>>> import numpy as np
>>> import numpy.linalg as la
>>> np.set_printoptions(precision=2, suppress=True, linewidth=100, sign=" ")
>>> feats = np.loadtxt("block3.csv", delimiter=",")
>>> feats
array([[-0.57, -0.12,  0.59, -0.56],
       [-0.29, -0.63, -0.67, -0.28],
       [ 0.29,  0.53, -0.32, -0.73],
       [-0.71,  0.56, -0.33,  0.27]])
>>> # columns are unit length and at right angles
>>> cov = feats.T @ feats
>>> la.matrix_rank(cov)
np.int64(4)
>>> la.svd(feats, compute_uv=False) ** 2
array([ 1.,  1.,  1.,  1.])
>>> rng = np.random.default_rng(598119)
>>> z = rng.permutation(4)
>>> B = feats[:, z] * rng.choice([-1, 1], 4)
>>> B
array([[-0.12, -0.57, -0.59,  0.56],
       [-0.63, -0.29,  0.67,  0.28],
       [ 0.53,  0.29,  0.32,  0.73],
       [ 0.56, -0.71,  0.33, -0.27]])
>>> left, _, vt = la.svd(feats.T @ B)
>>> np.round(la.lstsq(feats, B)[0], 2) + 0
array([[ 0.,  1.,  0.,  0.],
       [ 1.,  0.,  0.,  0.],
       [ 0.,  0., -1.,  0.],
       [ 0.,  0.,  0., -1.]])
>>> round(la.det(2 * feats), 2), round(float(la.det(feats)), 2)
(np.float64(-16.0), -1.0)
>>> round(la.eigvals(feats).sum().real, 2)
np.float64(-1.25)
>>> np.round(np.poly(feats), 2) + 0
array([ 1.  ,  1.25,  0.  , -1.25, -1.  ])
>>> round(la.det(feats[::-1]), 2)
np.float64(-1.0)
>>> round(np.einsum("ii->", feats), 2)
np.float64(-1.25)
>>> Q, evecs = la.qr(feats[:, :2])[0], la.qr(feats[:, 2:])[0]
>>> s = la.svd(Q.T @ evecs, compute_uv=False)
>>> s.round(2) + 0
array([ 0.,  0.])
>>> M = np.array([[-1, 2, 0, -1],
...     [0, -2, 1, 1],
...     [-1, 1, 0, 1],
...     [2, 1, -2, -1],
...     [1, -2, 2, 2],
...     [0, 1, -2, 2]])
>>> M
array([[-1,  2,  0, -1],
       [ 0, -2,  1,  1],
       [-1,  1,  0,  1],
       [ 2,  1, -2, -1],
       [ 1, -2,  2,  2],
       [ 0,  1, -2,  2]])
>>> la.norm(M, axis=0)
array([ 2.65,  3.87,  3.61,  3.46])
>>> np.round(la.norm(M[4] - M[3]), 2)
np.float64(5.92)
>>> np.round(la.norm(M) ** 2 / la.norm(M, 2) ** 2, 2)
np.float64(1.75)
>>> la.norm(M, axis=1)
array([ 2.45,  2.45,  1.73,  3.16,  3.61,  3.  ])
>>> la.norm(M, axis=1).argmax()
np.int64(4)
>>> round(la.norm(M, 2), 2)
np.float64(5.19)
>>> M[4] @ M[3]
np.int64(-6)
>>> E = np.load("case2.npy")
>>> E
array([[ 1, -1, -1,  1, -1,  1,  1, -1],
       [ 1,  1, -1, -1,  1,  1, -1, -1],
       [ 1, -1,  1, -1, -1,  1, -1,  1],
       [ 1,  1,  1,  1,  1,  1,  1,  1]])
>>> # column 4 repeats column 1
>>> B = E + rng.integers(-2, 3, (4, 1)) @ rng.integers(-2, 3, (1, 8))
>>> B
array([[-1, -2,  1,  1, -2,  2,  3,  1],
       [-1,  0,  1, -1,  0,  2,  1,  1],
       [ 3,  0, -1, -1,  0,  0, -3, -1],
       [-1,  0,  3,  1,  0,  2,  3,  3]])
>>> la.matrix_rank(B - E, tol=1e-8)
np.int64(1)
>>> np.abs(B - E).sum(axis=1)
array([ 11,  11,  11,  11])
>>> round(la.norm(B), 2)
np.float64(9.38)
>>> B[4]
Traceback (most recent call last):
  File "<python-input-40>", line 1, in <module>
    B[4]
    ~^^^
IndexError: index 4 is out of bounds for axis 0 with size 4
>>> np.diff(B, axis=0)
array([[ 0,  2,  0, -2,  2,  0, -2,  0],
       [ 4,  0, -2,  0,  0, -2, -4, -2],
       [-4,  0,  4,  2,  0,  2,  6,  4]])
>>> np.count_nonzero(B)
np.int64(25)
>>> np.unravel_index(np.abs(B).argmax(), B.shape)
(np.int64(0), np.int64(6))
>>> B - B[0]
array([[ 0,  0,  0,  0,  0,  0,  0,  0],
       [ 0,  2,  0, -2,  2,  0, -2,  0],
       [ 4,  2, -2, -2,  2, -2, -6, -2],
       [ 0,  2,  2,  0,  2,  0,  0,  2]])
>>> np.abs(B).max()
np.int64(3)
>>> la.svd(B, compute_uv=False)
array([ 8.3 ,  2.83,  2.83,  1.75])
>>> left, s, vt = la.svd(E, full_matrices=False)
>>> np.cumsum(s ** 2) / np.sum(s ** 2)
array([ 0.25,  0.5 ,  0.75,  1.  ])
>>> left.shape, s.shape, vt.shape
((4, 4), (4,), (4, 8))
>>> np.round(vt @ vt.T, 2) + 0
array([[ 1.,  0.,  0.,  0.],
       [ 0.,  1.,  0.,  0.],
       [ 0.,  0.,  1.,  0.],
       [ 0.,  0.,  0.,  1.]])
>>> np.round(left.T @ E @ vt.T, 2) + 0
array([[ 2.83,  0.  ,  0.  ,  0.  ],
       [ 0.  ,  2.83,  0.  ,  0.  ],
       [ 0.  ,  0.  ,  2.83,  0.  ],
       [ 0.  ,  0.  ,  0.  ,  2.83]])
>>> np.allclose(left * s @ vt, E)
True
>>> u = np.array([2, -2, 0])
>>> np.convolve(E[2], u)
array([ 2, -4,  4, -4,  0,  4, -4,  4, -2,  0])
>>> np.cross(E[2, :3], E[0, :3])
array([ 2,  2,  0])
